$ python -q
>>> import numpy as np
>>> np.set_printoptions(precision=2, suppress=True, linewidth=200)
>>> tidy = lambda a: np.round(a, 2) + 0
>>> feats = np.load("a.npy")
>>> feats
array([[ 1, -2,  4, -8],
       [ 1, -1,  1, -1],
       [ 1,  0,  0,  0],
       [ 1,  1,  1,  1],
       [ 1,  2,  4,  8],
       [ 1,  3,  9, 27],
       [ 1,  4, 16, 64]])
>>> tidy(np.linalg.norm(feats[6] - feats[2]))
np.float64(66.09)
>>> tidy(np.linalg.norm(feats, "nuc"))
np.float64(83.85)
>>> tidy(np.linalg.norm(feats[6], 1)), tidy(np.linalg.norm(feats[6], np.inf))
(np.float64(85.0), np.float64(64.0))
>>> np.linalg.norm(feats, axis=1).argmax()
np.int64(6)
>>> data = np.loadtxt("x.csv", delimiter=",")
>>> data
array([[-54.93,  -2.97, -44.97, -88.94, -17.03, -53.  , -78.93],
       [ 74.92,  -9.98,   7.06,  88.98,  26.82,  21.98,  90.04],
       [140.99,  42.02, 117.05, 186.92,  66.03, 128.93, 166.  ],
       [ 52.98, -11.02, -20.93,  50.98,  17.92,  -1.93,  62.12],
       [-58.11, -49.96, -49.96, -46.02, -42.92, -55.02, -45.06]])
>>> U, sig, Vt = np.linalg.svd(data)
>>> tidy(sig)
array([424.89,  96.35,  42.35,   4.85,   0.07])
>>> np.argmax(sig[:-1] / (sig[1:] + 1e-6)) + 1
np.int64(4)
>>> other = U[:, :4] @ np.diag(sig[:4]) @ Vt[:4]
>>> tidy(np.linalg.norm(data - other, 2)), tidy(sig[4])
(np.float64(0.07), np.float64(0.07))
>>> tidy(np.abs(data - other).max())
np.float64(0.02)
>>> np.linalg.matrix_rank(other)
np.int64(4)
>>> blk = np.stack([data, -1 * data, data[::-1]])
>>> blk.shape
(3, 5, 7)
>>> tidy(np.linalg.norm(data, 2) / np.linalg.norm(data))
np.float64(0.97)
>>> np.linalg.cond(data) > 100
np.True_
>>> W = np.array([[1, 1, -1, 0, -1],
...     [2, -2, 1, 0, -2],
...     [2, -2, 1, 2, 0],
...     [0, -1, -1, -1, 0],
...     [-2, -1, 1, 2, 0],
...     [-1, -1, 2, -2, 2],
...     [1, 2, -2, 0, -1]])
>>> coef = np.array([1, 1, 0, 2, 2])
>>> act = np.maximum(data @ W + coef, 0)
>>> (act > 0).mean(axis=0)
array([0.6, 0.8, 0.2, 0.2, 0.4])
>>> (act > 0).astype(int)
array([[0, 1, 1, 1, 1],
       [1, 1, 0, 0, 0],
       [1, 0, 0, 0, 0],
       [1, 1, 0, 0, 0],
       [0, 1, 0, 0, 1]])
>>> tidy(act)
array([[  0.  ,  43.06, 130.76,  72.94,  35.8 ],
       [ 84.5 , 124.06,   0.  ,   0.  ,   0.  ],
       [365.14,   0.  ,   0.  ,   0.  ,   0.  ],
       [ 18.29, 175.15,   0.  ,   0.  ,   0.  ],
       [  0.  , 196.57,   0.  ,   0.  ,  95.05]])
>>> basis = np.array([[2, 2, 0], [0, 2, 1], [1, 3, 1], [0, 0, 2], [3, 0, 2]])
>>> (act @ basis).round(6).argmax(axis=1)
array([1, 1, 0, 1, 1])
>>> tidy(act @ basis)
array([[238.16, 478.4 , 391.3 ],
       [169.  , 417.12, 124.06],
       [730.28, 730.28,   0.  ],
       [ 36.58, 386.88, 175.15],
       [285.15, 393.14, 386.67]])
>>> tidy(np.abs(np.linalg.svd(feats)[2][-1]))
array([0.93, 0.23, 0.26, 0.07])
>>> np.argsort(-np.linalg.norm(feats, axis=0).round(6), kind="stable")[:3]
array([3, 2, 1])
>>> round(np.log10(np.linalg.cond(feats)))
2
>>> [round(float(x), 2) for x in np.linalg.svd(feats, compute_uv=False)[:3]]
[72.88, 6.9, 2.67]
>>> m1 = np.load("out2.npy")
>>> m1
array([[1.  , 0.9 , 0.81, 0.73, 0.66, 0.59, 0.53, 0.48, 0.43, 0.39],
       [0.9 , 1.  , 0.9 , 0.81, 0.73, 0.66, 0.59, 0.53, 0.48, 0.43],
       [0.81, 0.9 , 1.  , 0.9 , 0.81, 0.73, 0.66, 0.59, 0.53, 0.48],
       [0.73, 0.81, 0.9 , 1.  , 0.9 , 0.81, 0.73, 0.66, 0.59, 0.53],
       [0.66, 0.73, 0.81, 0.9 , 1.  , 0.9 , 0.81, 0.73, 0.66, 0.59],
       [0.59, 0.66, 0.73, 0.81, 0.9 , 1.  , 0.9 , 0.81, 0.73, 0.66],
       [0.53, 0.59, 0.66, 0.73, 0.81, 0.9 , 1.  , 0.9 , 0.81, 0.73],
       [0.48, 0.53, 0.59, 0.66, 0.73, 0.81, 0.9 , 1.  , 0.9 , 0.81],
       [0.43, 0.48, 0.53, 0.59, 0.66, 0.73, 0.81, 0.9 , 1.  , 0.9 ],
       [0.39, 0.43, 0.48, 0.53, 0.59, 0.66, 0.73, 0.81, 0.9 , 1.  ]])
>>> other = np.array([[1, 3, 2],
...     [0, 3, 0],
...     [2, 2, 2],
...     [3, 3, 0],
...     [3, 3, 2],
...     [3, 0, 2],
...     [3, 0, 2],
...     [2, 0, 3],
...     [2, 1, 3],
...     [3, 3, 1]])
>>> tidy(np.einsum("ij,ij->i", m1, m1))
array([4.63, 5.29, 5.76, 6.06, 6.22, 6.22, 6.06, 5.76, 5.29, 4.63])
